$ ipython --no-banner

In [1]: import numpy as np

In [2]: from numpy import linalg as LA

In [3]: np.set_printoptions(precision=2, suppress=True, linewidth=120, floatmode="fixed")

In [4]: rd = lambda a: np.round(a, 2) + 0

In [5]: arr = np.array([[1, -1, -1, 1, -1, 1, 1, -1],
   ...:     [1, 1, 1, 1, -1, -1, -1, -1],
   ...:     [1, 1, -1, -1, -1, -1, 1, 1]])

In [6]: blk = np.stack([arr, 5 * arr, arr[::-1]])

In [7]: print((blk @ arr.T).shape)
(3, 3, 3)

In [8]: print(LA.matrix_rank(blk.reshape(3, -1)))
2

In [9]: print(rd(LA.norm(blk, axis=(1, 2))))
[ 4.90 24.49  4.90]

In [10]: print(LA.matrix_rank(blk))
[3 3 3]

In [11]: def softmax(z):
    ...:     e = np.exp(z - z.max(axis=-1, keepdims=True))
    ...:     return e / e.sum(axis=-1, keepdims=True)
    ...: 

In [12]: print(rd(softmax(arr[2] + -1)))
[0.22 0.22 0.03 0.03 0.03 0.03 0.22 0.22]

In [13]: print(rd(softmax(10 * arr[2])))
[0.25 0.25 0.00 0.00 0.00 0.00 0.25 0.25]

In [14]: print(rd(softmax(arr).sum(axis=1)))
[1.00 1.00 1.00]

In [15]: att = arr @ arr.T / np.sqrt(8)

In [16]: print(rd(softmax(att)))
[[0.89 0.05 0.05]
 [0.05 0.89 0.05]
 [0.05 0.05 0.89]]

In [17]: print(rd(softmax(att)[2] @ arr))
[ 1.00  0.89 -0.89 -0.79 -1.00 -0.89  0.89  0.79]

In [18]: print(rd(softmax(att + np.triu(np.full(att.shape, -np.inf), 1))))
[[1.00 0.00 0.00]
 [0.06 0.94 0.00]
 [0.05 0.05 0.89]]

In [19]: print(softmax(att).round(6).argmax(axis=1))
[0 1 2]

In [20]: other = arr[0, 0] * arr[1:] - np.outer(arr[1:, 0], arr[0])

In [21]: print(other)
[[ 0  2  2  0  0 -2 -2  0]
 [ 0  2  0 -2  0 -2  0  2]]

In [22]: print(LA.matrix_rank(other), LA.matrix_rank(arr))
2 3

In [23]: ang = np.radians(60)

In [24]: R = np.eye(8)

In [25]: R[7, 7] = R[2, 2] = np.cos(ang)

In [26]: R[7, 2], R[2, 7] = -np.sin(ang), np.sin(ang)

In [27]: print(rd(R))
[[ 1.00  0.00  0.00  0.00  0.00  0.00  0.00  0.00]
 [ 0.00  1.00  0.00  0.00  0.00  0.00  0.00  0.00]
 [ 0.00  0.00  0.50  0.00  0.00  0.00  0.00  0.87]
 [ 0.00  0.00  0.00  1.00  0.00  0.00  0.00  0.00]
 [ 0.00  0.00  0.00  0.00  1.00  0.00  0.00  0.00]
 [ 0.00  0.00  0.00  0.00  0.00  1.00  0.00  0.00]
 [ 0.00  0.00  0.00  0.00  0.00  0.00  1.00  0.00]
 [ 0.00  0.00 -0.87  0.00  0.00  0.00  0.00  0.50]]

In [28]: other = arr @ R.T

In [29]: print(rd(other))
[[ 1.00 -1.00 -1.37  1.00 -1.00  1.00  1.00  0.37]
 [ 1.00  1.00 -0.37  1.00 -1.00 -1.00 -1.00 -1.37]
 [ 1.00  1.00  0.37 -1.00 -1.00 -1.00  1.00  1.37]]

In [30]: print(rd(LA.det(R)), np.trace(R))
1.0 7.0

In [31]: print(np.allclose(arr @ arr.T, other @ other.T))
True

In [32]: print(rd(np.abs(other - arr).max(axis=0)))
[0.00 0.00 1.37 0.00 0.00 0.00 0.00 1.37]

In [33]: blk = np.stack([other, 4 * other, other[::-1]])

In [34]: print(blk.shape)
(3, 3, 8)

In [35]: print(rd(np.einsum("bij,cij->bc", blk, blk)))
[[ 24.00  96.00   8.00]
 [ 96.00 384.00  32.00]
 [  8.00  32.00  24.00]]

In [36]: print((blk @ other.T).shape)
(3, 3, 3)

In [37]: F = np.load("test18.npy")

In [38]: print(F)
[[ -8.03  -4.24  -5.87  -8.05]
 [  3.35   1.89   3.31   3.92]
 [ -7.95  -3.59  -6.11  -7.93]
 [-12.77  -6.17  -8.40 -12.01]]

In [39]: cov = F.T @ F

In [40]: print(rd(cov))
[[301.98 147.71 214.07 294.18]
 [147.71  72.51 104.91 144.11]
 [214.07 104.91 153.31 209.56]
 [294.18 144.11 209.56 287.29]]

In [41]: print(rd(LA.eigvalsh(cov)[::-1]))
[813.78   1.10   0.20   0.00]

In [42]: print((F @ F.T).shape)
(4, 4)

In [43]: print(np.allclose(cov, cov.T))
True

In [44]: print(LA.matrix_rank(cov))
4
